% python3 -q
>>> import numpy as np
>>> import numpy.linalg as la
>>> np.set_printoptions(precision=2, suppress=True, linewidth=120, floatmode="fixed")
>>> def tidy(a):
...     return np.round(a, 2) + 0
... 
>>> A2 = np.array([[-2, -2], [0, 1]])
>>> basis = np.array([[-3, 4], [0, 3]])
>>> E = np.kron(A2, basis)
>>> E
array([[ 6, -8,  6, -8],
       [ 0, -6,  0, -6],
       [ 0,  0, -3,  4],
       [ 0,  0,  0,  3]])
>>> np.trace(E)
np.int64(0)
>>> la.determinant(E)
Traceback (most recent call last):
  File "<python-input-9>", line 1, in <module>
    la.determinant(E)
    ^^^^^^^^^^^^^^
AttributeError: module 'numpy.linalg' has no attribute 'determinant'
>>> (E - E.T) / 2
array([[ 0.00, -4.00,  3.00, -4.00],
       [ 4.00,  0.00,  0.00, -3.00],
       [-3.00,  0.00,  0.00,  2.00],
       [ 4.00,  3.00, -2.00,  0.00]])
>>> tidy(np.sort(np.abs(la.eigvals(E))))
array([3.00, 3.00, 6.00, 6.00])
>>> (E + E.T) / 2
array([[ 6.00, -4.00,  3.00, -4.00],
       [-4.00, -6.00,  0.00, -3.00],
       [ 3.00,  0.00, -3.00,  2.00],
       [-4.00, -3.00,  2.00,  3.00]])
>>> ev, evecs = la.eig(E)
>>> ev
array([ 6.00, -6.00, -3.00,  3.00])
>>> tidy(np.sort(la.eigvals(la.inv(E))))
array([-0.33, -0.17,  0.17,  0.33])
>>> E @ evecs[:, 0] - ev[0] * evecs[:, 0]
array([0.00, 0.00, 0.00, 0.00])
>>> print(np.prod(ev))
324.0
>>> x0 = np.array([7, -3, 5, 0])
>>> rhs = E @ x0
>>> rhs
array([ 96,  18, -15,   0])
>>> tidy(la.solve(E.T, E[0]))
array([1.00, 0.00, 0.00, 0.00])
>>> tidy(la.solve(E, -3 * rhs))
array([-21.00,   9.00, -15.00,   0.00])
>>> rng = np.random.default_rng(711)
>>> ang = np.sort(rng.uniform(-2, 2, 33))
>>> feats = np.c_[ang, ang ** 2, ang ** 3] @ np.array([[3, 3, 0, 3, 2, 1, 1, 2],
...     [1, 1, 2, 1, 1, 1, 0, 3],
...     [2, 0, 0, 2, 2, 0, 1, 2]])
>>> tidy(feats)
array([[-15.53,  -2.10,   7.12, -15.53, -13.64,   1.67,  -8.60,  -6.53],
       [-14.52,  -2.14,   6.74, -14.52, -12.68,   1.54,  -8.03,  -5.94],
       [-12.36,  -2.20,   5.91, -12.36, -10.64,   1.24,  -6.80,  -4.73],
       [-11.74,  -2.22,   5.66, -11.74, -10.06,   1.15,  -6.45,  -4.40],
       [-11.50,  -2.22,   5.56, -11.50,  -9.84,   1.11,  -6.31,  -4.27],
       [-10.64,  -2.24,   5.21, -10.64,  -9.03,   0.99,  -5.82,  -3.82],
       [ -7.98,  -2.24,   4.04,  -7.98,  -6.56,   0.60,  -4.29,  -2.52],
       [ -6.04,  -2.18,   3.10,  -6.04,  -4.80,   0.30,  -3.17,  -1.70],
       [ -5.06,  -2.12,   2.59,  -5.06,  -3.92,   0.16,  -2.61,  -1.34],
       [ -2.88,  -1.79,   1.34,  -2.88,  -2.06,  -0.15,  -1.37,  -0.72],
       [ -2.65,  -1.72,   1.20,  -2.65,  -1.88,  -0.17,  -1.24,  -0.68],
       [ -2.17,  -1.56,   0.90,  -2.17,  -1.50,  -0.22,  -0.97,  -0.60],
       [ -0.76,  -0.73,   0.14,  -0.76,  -0.50,  -0.19,  -0.28,  -0.36],
       [ -0.28,  -0.28,   0.02,  -0.28,  -0.19,  -0.09,  -0.10,  -0.17],
       [  0.23,   0.23,   0.01,   0.23,   0.16,   0.08,   0.08,   0.17],
       [  0.30,   0.30,   0.02,   0.30,   0.20,   0.11,   0.10,   0.22],
       [  0.46,   0.45,   0.04,   0.46,   0.31,   0.16,   0.15,   0.36],
       [  0.63,   0.62,   0.08,   0.63,   0.44,   0.23,   0.20,   0.51],
       [  1.16,   1.09,   0.21,   1.16,   0.83,   0.44,   0.36,   1.05],
       [  2.60,   2.17,   0.72,   2.60,   2.00,   0.96,   0.82,   2.72],
       [  3.91,   2.95,   1.22,   3.91,   3.13,   1.39,   1.26,   4.35],
       [  4.86,   3.46,   1.58,   4.86,   3.97,   1.68,   1.59,   5.55],
       [  5.87,   3.94,   1.95,   5.87,   4.89,   1.97,   1.95,   6.84],
       [  6.40,   4.18,   2.14,   6.40,   5.36,   2.11,   2.15,   7.51],
       [  7.77,   4.76,   2.63,   7.77,   6.63,   2.46,   2.66,   9.26],
       [  8.44,   5.02,   2.86,   8.44,   7.25,   2.63,   2.91,  10.11],
       [  9.75,   5.51,   3.30,   9.75,   8.47,   2.94,   3.41,  11.77],
       [ 11.73,   6.19,   3.94,  11.73,  10.32,   3.38,   4.17,  14.27],
       [ 12.83,   6.54,   4.29,  12.83,  11.36,   3.61,   4.61,  15.66],
       [ 14.73,   7.12,   4.87,  14.73,  13.17,   4.00,   5.37,  18.04],
       [ 18.64,   8.21,   6.01,  18.64,  16.90,   4.74,   6.95,  22.92],
       [ 19.74,   8.50,   6.32,  19.74,  17.97,   4.94,   7.40,  24.29],
       [ 22.58,   9.20,   7.10,  22.58,  20.70,   5.43,   8.57,  27.80]])
>>> A2 = feats / la.norm(feats, axis=1, keepdims=True)
>>> gram = A2 @ A2.T
>>> tidy(la.norm(A2, axis=1))
array([1.00, 1.00, 1.00, 1.00, 1.00, 1.00, 1.00, 1.00, 1.00, 1.00, 1.00, 1.00, 1.00, 1.00, 1.00, 1.00, 1.00, 1.00,
       1.00, 1.00, 1.00, 1.00, 1.00, 1.00, 1.00, 1.00, 1.00, 1.00, 1.00, 1.00, 1.00, 1.00, 1.00])
>>> tidy(gram[22])
array([-0.80, -0.80, -0.80, -0.80, -0.80, -0.80, -0.80, -0.80, -0.80, -0.82, -0.82, -0.84, -0.91, -0.93,  0.96,  0.96,
        0.97,  0.97,  0.98,  1.00,  1.00,  1.00,  1.00,  1.00,  1.00,  1.00,  1.00,  1.00,  1.00,  1.00,  0.99,  0.99,
        0.99])
>>> (gram - 2 * np.eye(33)).round(6).argmax(axis=1)
array([ 1,  0,  3,  4,  3,  4,  5,  8,  7, 10,  9, 10, 13, 12, 15, 14, 17, 16, 17, 20, 21, 22, 23, 22, 25, 24, 25, 28,
       27, 28, 31, 30, 31])
